In [1]: import numpy as np

In [2]: np.set_printoptions(suppress=True, linewidth=100)

In [3]: def tidy(a):
   ...:     return np.round(a, 3) + 0
   ...: 

In [4]: X = np.array([[0, 0, 7, 2], [0, 0, 8, 7], [0, 0, 0, 3], [0, 0, 0, 0]])

In [5]: rng = np.random.default_rng(712123)

In [6]: labels = rng.permutation(4)

In [7]: labels
Out[7]: array([3, 1, 2, 0])

In [8]: out = X[labels][:, labels]

In [9]: np.diag(out)
Out[9]: array([0, 0, 0, 0])

In [10]: np.trace(out)
Out[10]: np.int64(0)

In [11]: tidy(np.sort(np.abs(np.linalg.eigvals(out))))
Out[11]: array([0., 0., 0., 0.])

In [12]: def softmax(z):
    ...:     e = np.exp(z - z.max(axis=-1, keepdims=True))
    ...:     return e / e.sum(axis=-1, keepdims=True)
    ...: 

In [13]: softmax(X[3] + 4)
Out[13]: array([0.25, 0.25, 0.25, 0.25])

In [14]: softmax(10 * X[3])
Out[14]: array([0.25, 0.25, 0.25, 0.25])

In [15]: S = X @ X.T / np.sqrt(4)

In [16]: tidy(softmax(S))
Out[16]: 
array([[0.   , 1.   , 0.   , 0.   ],
       [0.   , 1.   , 0.   , 0.   ],
       [0.001, 0.997, 0.002, 0.   ],
       [0.25 , 0.25 , 0.25 , 0.25 ]])

In [17]: softmax(S)[3] @ X
Out[17]: array([0.  , 0.  , 3.75, 3.  ])

In [18]: softmax(S).round(6).argmax(axis=1)
Out[18]: array([1, 1, 1, 0])

In [19]: m1 = np.loadtxt("layer15.csv", delimiter=",")

In [20]: m1
Out[20]: 
array([[-0.998,  8.968,  3.034],
       [-0.995,  8.997,  3.   ],
       [-0.985,  9.036,  3.009],
       [-0.946,  9.002,  2.997],
       [-1.01 ,  9.016,  3.022],
       [-1.014,  8.966,  3.035],
       [-1.002,  8.996,  2.995],
       [-0.984,  9.009,  3.027],
       [-0.99 ,  9.023,  2.989],
       [-9.002,  0.979, -5.985],
       [-9.01 ,  0.992, -5.984],
       [-9.007,  0.979, -6.029],
       [-9.013,  0.959, -6.013],
       [-8.97 ,  1.022, -5.982],
       [-9.005,  1.012, -6.016],
       [-9.016,  0.994, -5.958],
       [-9.009,  0.987, -6.   ],
       [-9.005,  1.037, -5.982]])

In [21]: t = np.radians(45)

In [22]: R = np.eye(3)

In [23]: R[2, 2] = R[0, 0] = np.cos(t)

In [24]: R[2, 0], R[0, 2] = -np.sin(t), np.sin(t)

In [25]: tidy(R)
Out[25]: 
array([[ 0.707,  0.   ,  0.707],
       [ 0.   ,  1.   ,  0.   ],
       [-0.707,  0.   ,  0.707]])

In [26]: out = m1 @ R.T

In [27]: tidy(np.linalg.det(R)), tidy(np.trace(R))
Out[27]: (np.float64(1.0), np.float64(2.414))

In [28]: np.allclose(m1 @ m1.T, out @ out.T)
Out[28]: True

In [29]: np.linalg.matrix_rank(m1, rtol=0.1)
Out[29]: np.int64(2)

In [30]: round(np.log10(np.linalg.cond(m1)))
Out[30]: 3

In [31]: [round(float(x), 3) for x in np.linalg.svd(m1, compute_uv=False)[:3]]
Out[31]: [32.588, 28.631, 0.089]
